% python3 -q
>>> import numpy as np
>>> from numpy import linalg as LA
>>> np.set_printoptions(precision=3, suppress=True, linewidth=120, floatmode="fixed")
>>> A = np.load("w.npy")
>>> print(A)
[[ 0.800 -1.200  0.300 -2.300]
 [-1.100 -0.300 -0.200  0.500]
 [ 0.600 -0.100  1.100 -1.400]
 [ 1.200  0.100 -0.200 -0.300]
 [-0.900 -2.100 -0.400  1.300]]
>>> def softmax(z):
...     e = np.exp(z - z.max(axis=-1, keepdims=True))
...     return e / e.sum(axis=-1, keepdims=True)
... 
>>> print(softmax(A[1]))
[0.094 0.209 0.231 0.466]
>>> print(np.round(softmax(10 * A[1]), 3) + 0)
[0.000 0.000 0.001 0.999]
>>> S = A @ A.T / np.sqrt(4)
>>> print(softmax(S).round(6).argmax(axis=1))
[0 4 0 3 4]
>>> x = np.array([3, 3, -1, 2])
>>> y = A @ x
>>> print(np.round(LA.pinv(A) @ A, 3) + 0)
[[1.000 0.000 0.000 0.000]
 [0.000 1.000 0.000 0.000]
 [0.000 0.000 1.000 0.000]
 [0.000 0.000 0.000 1.000]]
>>> print(y)
[-6.100 -3.000 -2.400  3.500 -6.000]
>>> try:
...     LA.solve(A, y)
... except LA.LinAlgError as e:
...     print("failed:", e)
... 
failed: Last 2 dimensions of the array must be square
>>> print(LA.solve(A.T @ A, A.T @ y))
[ 3.000  3.000 -1.000  2.000]
>>> print(LA.lstsq(A, y)[0])
[ 3.000  3.000 -1.000  2.000]
>>> rng = np.random.default_rng(43896)
>>> y = y + 0.3 * rng.normal(size=5)
>>> print(y)
[-6.142 -3.064 -1.792  3.254 -6.442]
>>> beta, *_ = LA.lstsq(A, y)
>>> print(np.round(LA.norm(y - A @ beta), 3))
0.018
>>> print(np.round(A.T @ (y - A @ beta), 3) + 0)
[0.000 0.000 0.000 0.000]
>>> Y = np.c_[A[:, :2] @ np.array([[0, -2], [-2, -1]]), np.array([-3, -3, 0, 1, 0])]
>>> print(Y)
[[ 2.400 -0.400 -3.000]
 [ 0.600  2.500 -3.000]
 [ 0.200 -1.100  0.000]
 [-0.200 -2.500  1.000]
 [ 4.200  3.900  0.000]]
>>> print(LA.matrix_rank(np.c_[A, Y]))
5
>>> print(np.round(LA.lstsq(A, Y[:, 0])[0], 3) + 0)
[ 0.000 -2.000  0.000  0.000]
>>> r0, v = A[3], A[0]
>>> print(r0 @ r0)
1.58
>>> pr = (r0 @ v) / (r0 @ r0) * r0
>>> print(pr)
[ 1.116  0.093 -0.186 -0.279]
>>> cov = A.T @ A
>>> print(np.diag(cov))
[4.460 5.960 1.540 9.280]
>>> print(LA.matrix_rank(cov))
4
>>> print(np.allclose(cov, cov.T))
True
>>> print(LA.eigvalsh(cov)[::-1])
[13.090  6.151  1.504  0.496]
>>> M = np.minimum.outer(np.arange(1, 4), np.arange(1, 4)) * -1
>>> print(M)
[[-1 -1 -1]
 [-1 -2 -2]
 [-1 -2 -3]]
>>> idx = rng.permutation(3)
>>> Y = M[:, idx] * rng.choice([-1, 1], 3)
>>> print(Y)
[[1 1 1]
 [2 2 1]
 [3 2 1]]
>>> Uu, _, vt = LA.svd(M.T @ Y)
>>> print(idx)
[2 1 0]
>>> idx = rng.permutation(3)
>>> print(idx)
[0 1 2]
>>> Y = M[idx][:, idx]
>>> print(np.trace(Y))
-6
>>> print(np.allclose(Y, M))
True
>>> data = np.loadtxt("layer13.csv", delimiter=",")
>>> print(data)
[[13.000 -6.000 -9.000]
 [-6.000  8.000  6.000]
 [-9.000  6.000 13.000]]
>>> vals, vecs = LA.eigh(data)
>>> x = np.array([2, 0, 1])
>>> print(vecs * np.abs(vals) @ vecs.T)
[[13.000 -6.000 -9.000]
 [-6.000  8.000  6.000]
 [-9.000  6.000 13.000]]
>>> print(x @ data @ x)
29.0
>>> print((np.sign(vecs[:, -1].round(6)) == np.sign(vecs[0, -1].round(6))).astype(int))
[1 0 0]
>>> vals, vecs = LA.eig(data)
>>> print(vals)
[ 4.000 26.000  4.000]
>>> print(np.sort(LA.eigvals(LA.inv(data))))
[0.038 0.250 0.250]
>>> print(np.sort(LA.eigvals(data @ data)))
[ 16.000  16.000 676.000]
>>> print(np.sort(LA.eigvals(data.T)))
[ 4.000  4.000 26.000]
>>> T = np.stack([data, 5 * data, data[::-1]])
>>> print(T.shape)
(3, 3, 3)
>>> print(T.sum(axis=0))
[[ 69.000 -30.000 -41.000]
 [-42.000  56.000  42.000]
 [-41.000  30.000  69.000]]
>>> print(LA.norm(T, axis=(1, 2)))
[ 26.608 133.041  26.608]
>>> print(LA.det(T))
[  416.000 52000.000  -416.000]
>>> print(LA.matrix_rank(T))
[3 3 3]
>>> print(np.einsum("bij,cij->bc", T, T))
[[  708.000  3540.000  -404.000]
 [ 3540.000 17700.000 -2020.000]
 [ -404.000 -2020.000   708.000]]
>>> print((T @ data.T).shape)
(3, 3, 3)
>>> Q, Rm = LA.qr(data)
>>> print(np.round(np.trace(Q @ Q.T), 3))
3.0
>>> print(Q @ Rm)
[[13.000 -6.000 -9.000]
 [-6.000  8.000  6.000]
 [-9.000  6.000 13.000]]
>>> print(np.abs(np.diag(Rm)))
[16.912  4.766  5.161]
>>> print(np.allclose(Rm.T @ Rm, data.T @ data))
True
>>> print(Q)
[[-0.769 -0.458  0.447]
 [ 0.355 -0.886 -0.298]
 [ 0.532 -0.070  0.844]]
>>> r0 = np.array([-1, 9, 1])
>>> m1 = np.outer(rng.normal(size=11), r0) + 0.05 * rng.normal(size=(11, 3))
>>> print(m1)
[[-0.080  0.933  0.106]
 [-0.223  1.582  0.213]
 [-1.228 10.705  1.281]
 [ 1.094 -9.467 -1.010]
 [-0.870  7.451  0.842]
 [-0.431  3.298  0.378]
 [ 0.898 -7.682 -0.834]
 [-1.764 15.729  1.789]
 [ 0.642 -6.046 -0.745]
 [ 0.538 -5.295 -0.526]
 [-1.429 13.818  1.556]]
>>> theta = np.radians(180)
>>> Rm = np.eye(3)
>>> Rm[0, 0] = Rm[1, 1] = np.cos(theta)
>>> Rm[0, 1], Rm[1, 0] = -np.sin(theta), np.sin(theta)
>>> print(Rm.round(3) + 0)
[[-1.000  0.000  0.000]
 [ 0.000 -1.000  0.000]
 [ 0.000  0.000  1.000]]
>>> Y = m1 @ Rm.T
>>> print(LA.svd(m1, compute_uv=False), LA.svd(Y, compute_uv=False))
[29.274  0.172  0.138] [29.274  0.172  0.138]
>>> E = np.load("x.npy")
>>> print(E)
[[-4.000  5.000 -2.000]
 [ 0.000  4.000 -6.000]
 [ 0.000  0.000 -3.000]]
>>> Q = E.astype(float).copy()
>>> for j in range(3):
...     Q[:, j] -= Q[:, :j] @ (Q[:, :j].T @ Q[:, j])
...     Q[:, j] /= LA.norm(Q[:, j])
... 
>>> print(Q.T @ Q)
[[1.000 0.000 0.000]
 [0.000 1.000 0.000]
 [0.000 0.000 1.000]]
>>> print(Q.T @ E)
[[ 4.000 -5.000  2.000]
 [ 0.000  4.000 -6.000]
 [ 0.000  0.000  3.000]]
